>>> import numpy as np
>>> from numpy import linalg as LA
>>> np.set_printoptions(precision=2, suppress=True, linewidth=140, sign=" ")
>>> W0 = np.array([[1.9, -1.7, 1.7, 0.5, -1.3, 0.2, -0.9, -0.7],
...     [-0.4, -0.8, 0.5, 0.8, -1.1, 0.1, 0.2, 0.5],
...     [-2.0, 0.8, 1.8, 0.2, -0.4, -0.8, -0.2, -0.3],
...     [0.0, 0.7, 0.5, 1.3, 1.1, 0.3, -0.5, 1.2],
...     [-1.0, -0.8, -1.4, 1.0, 0.2, -0.8, -1.4, 0.2],
...     [-0.3, 0.2, -0.7, 0.9, 0.6, 0.9, -0.5, 0.9]])
>>> f, v = W0[2], W0[5]
>>> print(round(f @ f, 2))
8.85
>>> p = (f @ v) / (f @ f) * f
>>> print(round(float(LA.norm(f + v) ** 2 + LA.norm(f - v) ** 2), 2))
25.02
>>> print(v - p)
[-0.63  0.33 -0.41  0.93  0.53  0.77 -0.53  0.85]
>>> print((v - p) @ f)
0.0
>>> def softmax(z):
...     e = np.exp(z - z.max(axis=-1, keepdims=True))
...     return e / e.sum(axis=-1, keepdims=True)
... 
>>> print(softmax(W0[3] + 3))
[ 0.06  0.12  0.1   0.22  0.18  0.08  0.04  0.2 ]
>>> print(softmax(W0[3]))
[ 0.06  0.12  0.1   0.22  0.18  0.08  0.04  0.2 ]
>>> scores = W0 @ W0.T / np.sqrt(8)
>>> print(softmax(scores).round(6).argmax(axis=1))
[ 0  1  2  3  4  5]
>>> print(softmax(scores + np.triu(np.full(scores.shape, -np.inf), 1)))
[[ 1.    0.    0.    0.    0.    0.  ]
 [ 0.46  0.54  0.    0.    0.    0.  ]
 [ 0.03  0.07  0.91  0.    0.    0.  ]
 [ 0.06  0.1   0.14  0.7   0.    0.  ]
 [ 0.03  0.07  0.05  0.08  0.76  0.  ]
 [ 0.04  0.09  0.05  0.28  0.2   0.33]]
>>> print(W0.reshape(2, -1))
[[ 1.9 -1.7  1.7  0.5 -1.3  0.2 -0.9 -0.7 -0.4 -0.8  0.5  0.8 -1.1  0.1  0.2  0.5 -2.   0.8  1.8  0.2 -0.4 -0.8 -0.2 -0.3]
 [ 0.   0.7  0.5  1.3  1.1  0.3 -0.5  1.2 -1.  -0.8 -1.4  1.   0.2 -0.8 -1.4  0.2 -0.3  0.2 -0.7  0.9  0.6  0.9 -0.5  0.9]]
>>> print(W0.ravel(order="F"))
[ 1.9 -0.4 -2.   0.  -1.  -0.3 -1.7 -0.8  0.8  0.7 -0.8  0.2  1.7  0.5  1.8  0.5 -1.4 -0.7  0.5  0.8  0.2  1.3  1.   0.9 -1.3 -1.1 -0.4
  1.1  0.2  0.6  0.2  0.1 -0.8  0.3 -0.8  0.9 -0.9  0.2 -0.2 -0.5 -1.4 -0.5 -0.7  0.5 -0.3  1.2  0.2  0.9]
>>> blk = W0.reshape(6, 2, -1)
>>> print(blk.sum(axis=1))
[[ 0.6 -1.5  0.8 -0.2]
 [-1.5 -0.7  0.7  1.3]
 [-2.4  0.   1.6 -0.1]
 [ 1.1  1.   0.   2.5]
 [-0.8 -1.6 -2.8  1.2]
 [ 0.3  1.1 -1.2  1.8]]
>>> out = np.array([[3, 2], [0, 3], [2, 3], [5, 1], [4, 5], [4, 2], [0, 4], [1, 3]])
>>> print(LA.matrix_rank(np.vstack([W0, out.T])))
8
>>> print(np.einsum("ij,ij->i", W0, W0))
[ 12.67   3.2    8.85   5.42   7.28   3.66]
>>> print(np.vstack([W0, out.T]).shape)
(8, 8)
>>> print(out.T @ W0.T)
[[  6.5   0.3  -6.5  14.3  -3.    9.1]
 [ -7.5  -3.9  -1.3  12.6 -13.2   4.3]]
>>> out = W0 / LA.norm(W0, axis=1, keepdims=True)
>>> cov = out @ out.T
>>> print((np.abs(cov) > 0.9).astype(int))
[[ 1  0  0  0  0  0]
 [ 0  1  0  0  0  0]
 [ 0  0  1  0  0  0]
 [ 0  0  0  1  0  0]
 [ 0  0  0  0  1  0]
 [ 0  0  0  0  0  1]]
>>> print(np.argwhere(np.triu(np.abs(cov) > 0.95, 1)))
[]
>>> K = np.array([[-2.0, 1.0, 0.0, 0.0, 0.0, 0.0],
...     [0.0, -2.0, 1.0, 0.0, 0.0, 0.0],
...     [0.0, 0.0, -2.0, 1.0, 0.0, 0.0],
...     [0.0, 0.0, 0.0, -2.0, 1.0, 0.0],
...     [0.0, 0.0, 0.0, 0.0, -2.0, 1.0],
...     [0.0, 0.0, 0.0, 0.0, 0.0, -2.0]])
>>> x0 = np.array([-1, -4, -1, 2, 5, 1])
>>> target = K @ x0
>>> print(target)
[-2.  7.  4.  1. -9. -2.]
>>> print(LA.solve(K, target + K[:, 1]))
[-1. -3. -1.  2.  5.  1.]
>>> print(LA.solve(K, target))
[-1. -4. -1.  2.  5.  1.]
>>> print(np.allclose(K, K.T))
False
>>> assert K == K.T
Traceback (most recent call last):
  File "<python-input-36>", line 1, in <module>
    assert K == K.T
           ^^^^^^^^
ValueError: The truth value of an array with more than one element is ambiguous. Use a.any() or a.all()
>>> LA.determinant(K)
Traceback (most recent call last):
  File "<python-input-37>", line 1, in <module>
    LA.determinant(K)
    ^^^^^^^^^^^^^^
AttributeError: module 'numpy.linalg' has no attribute 'determinant'
>>> K.inv()
Traceback (most recent call last):
  File "<python-input-38>", line 1, in <module>
    K.inv()
    ^^^^^
AttributeError: 'numpy.ndarray' object has no attribute 'inv'
>>> blk = np.stack([K, 2 * K, K[::-1]])
>>> print(blk.sum(axis=0))
[[-6.  3.  0.  0.  0. -2.]
 [ 0. -6.  3.  0. -2.  1.]
 [ 0.  0. -6.  1.  1.  0.]
 [ 0.  0. -2. -5.  3.  0.]
 [ 0. -2.  1.  0. -6.  3.]
 [-2.  1.  0.  0.  0. -6.]]
>>> print(blk.shape)
(3, 6, 6)
>>> print(LA.norm(blk, axis=(1, 2)))
[  5.39  10.77   5.39]
>>> print(LA.matrix_rank(blk))
[ 6  6  6]
>>> print(np.einsum("bij,cij->bc", blk, blk))
[[ 29.  58.  -4.]
 [ 58. 116.  -8.]
 [ -4.  -8.  29.]]
>>> print(LA.matrix_rank(K - K[0, 0] * np.eye(6)))
5
>>> print(np.prod(np.diag(K)), np.round(LA.det(K), 2))
64.0 64.0
>>> print([int(LA.matrix_rank(LA.matrix_power(K, p))) for p in range(1, 7)])
[6, 6, 6, 6, 6, 6]
>>> out = K / np.sqrt((K ** 2).mean(axis=1, keepdims=True))
>>> print(K - K.mean(axis=1, keepdims=True))
[[-1.83  1.17  0.17  0.17  0.17  0.17]
 [ 0.17 -1.83  1.17  0.17  0.17  0.17]
 [ 0.17  0.17 -1.83  1.17  0.17  0.17]
 [ 0.17  0.17  0.17 -1.83  1.17  0.17]
 [ 0.17  0.17  0.17  0.17 -1.83  1.17]
 [ 0.33  0.33  0.33  0.33  0.33 -1.67]]
>>> print(LA.norm(out, axis=1))
[ 2.45  2.45  2.45  2.45  2.45  2.45]
>>> print(LA.matrix_rank(K - K.mean(axis=1, keepdims=True)))
5
>>> A = np.array([[0, -2, 0, -2], [-1, 2, -1, 2], [0, -2, 0, -2], [-1, 2, -1, 2]])
>>> print(A)
[[ 0 -2  0 -2]
 [-1  2 -1  2]
 [ 0 -2  0 -2]
 [-1  2 -1  2]]
>>> rank = LA.matrix_rank(A)
>>> print(rank)
2
>>> N = LA.svd(A)[2][rank:].T
>>> print([int(LA.matrix_rank(A[:i])) for i in range(1, len(A) + 1)])
[1, 2, 2, 2]
>>> print(LA.matrix_rank(A.T @ A), LA.matrix_rank(A @ A.T))
2 2
>>> print([int(LA.matrix_rank(A[:, :j + 1])) for j in range(4)])
[1, 2, 2, 2]
>>> print(np.round(N @ N.T, 2) + 0)
[[ 0.5  0.  -0.5  0. ]
 [ 0.   0.5  0.  -0.5]
 [-0.5  0.   0.5  0. ]
 [ 0.  -0.5  0.   0.5]]
>>> print(np.round(A @ N, 2) + 0)
[[ 0.  0.]
 [ 0.  0.]
 [ 0.  0.]
 [ 0.  0.]]
>>> mat = np.array([[1, 0, 0, 0], [3, 1, 0, 0], [2, 0, 1, 0], [9, 1, 2, 1]])
>>> O, r_ = LA.qr(mat)
>>> print(np.round(O.T @ O, 2) + 0)
[[ 1.  0.  0.  0.]
 [ 0.  1.  0.  0.]
 [ 0.  0.  1.  0.]
 [ 0.  0.  0.  1.]]
>>> print(O.shape, r_.shape)
(4, 4) (4, 4)
>>> print(r_)
[[-9.75 -1.23 -2.05 -0.92]
 [ 0.   -0.7   0.76  0.2 ]
 [ 0.    0.   -0.47  0.09]
 [ 0.    0.    0.    0.32]]
>>> print(O)
[[-0.1   0.18  0.75 -0.63]
 [-0.31 -0.89 -0.09 -0.32]
 [-0.21  0.36 -0.65 -0.63]
 [-0.92  0.2   0.09  0.32]]
>>> print(np.abs(np.diag(r_)))
[ 9.75  0.7   0.47  0.32]
>>> X = np.loadtxt("dump.csv", delimiter=",")
>>> print(X)
[[-3. -2. -1.  0.]
 [ 1.  2.  3.  4.]
 [ 5.  6.  7.  8.]
 [ 9. 10. 11. 12.]]
>>> Uu, sigma, vt = LA.svd(X)
>>> print(np.argmax(sigma[:-1] / (sigma[1:] + 1e-6)) + 1)
2
>>> out = Uu[:, :2] @ np.diag(sigma[:2]) @ vt[:2]
>>> print(round(np.abs(X - out).max(), 2))
0.0
>>> print(out.round(2) + 0)
[[-3. -2. -1.  0.]
 [ 1.  2.  3.  4.]
 [ 5.  6.  7.  8.]
 [ 9. 10. 11. 12.]]
>>> rng = np.random.default_rng(677)
>>> idx = rng.permutation(4)
>>> print(idx)
[ 0  3  1  2]
>>> out = X[idx][:, idx]
>>> print(np.trace(out))
18.0
>>> print(np.allclose(out, X))
False
>>> print(np.round(LA.det(out), 2), round(float(LA.det(X[idx])), 2))
0.0 0.0
>>> print(np.round(np.sort(np.abs(LA.eigvals(out))), 2) + 0)
[  0.     0.     3.69  21.69]
>>> print(np.diag(out))
[-3. 12.  2.  7.]
>>> J = np.load("out15.npy")
>>> print(J)
[[-3.  1.  0.]
 [ 0. -3.  1.]
 [ 0.  0. -3.]]
>>> vals, V = LA.eig(J)
>>> print(vals)
[-3. -3. -3.]
>>> print(np.prod(vals))
-27.0
>>> print(np.sort(LA.eigvals(J.T)))
[-3. -3. -3.]
>>> print(J @ V[:, 0] - vals[0] * V[:, 0])
[ 0.  0.  0.]
>>> print(np.sort(LA.eigvals(J @ J)))
[ 9.  9.  9.]
>>> print(np.sort(LA.eigvals(LA.inv(J))))
[-0.33 -0.33 -0.33]
>>> P = np.triu(np.array([[-3, 1, 3], [-1, 3, 2], [2, 0, -1]]), 1) + np.eye(3)
>>> out = P @ J @ LA.inv(P)
>>> print(np.poly(out))
[  1.   9.  27.  27.]
>>> print(np.trace(out), np.trace(J))
-9.0 -9.0
>>> print(LA.matrix_rank(out))
3
>>> print(out)
[[-3.  1. -1.]
 [ 0. -3.  1.]
 [ 0.  0. -3.]]
>>> print(np.round(LA.det(out), 2))
-27.0
>>> Uu, sigma, vt = LA.svd(J, full_matrices=False)
>>> print(np.round(Uu.T @ J @ vt.T, 2) + 0)
[[ 3.75  0.    0.  ]
 [ 0.    3.08  0.  ]
 [ 0.    0.    2.34]]
>>> print(sigma / sigma[0])
[ 1.    0.82  0.62]
>>> print(np.round(np.sqrt((sigma ** 2).sum()), 2), round(float(LA.norm(J)), 2))
5.39 5.39
>>> print(np.cumsum(sigma ** 2) / np.sum(sigma ** 2))
[ 0.48  0.81  1.  ]
>>> print(sigma)
[ 3.75  3.08  2.34]
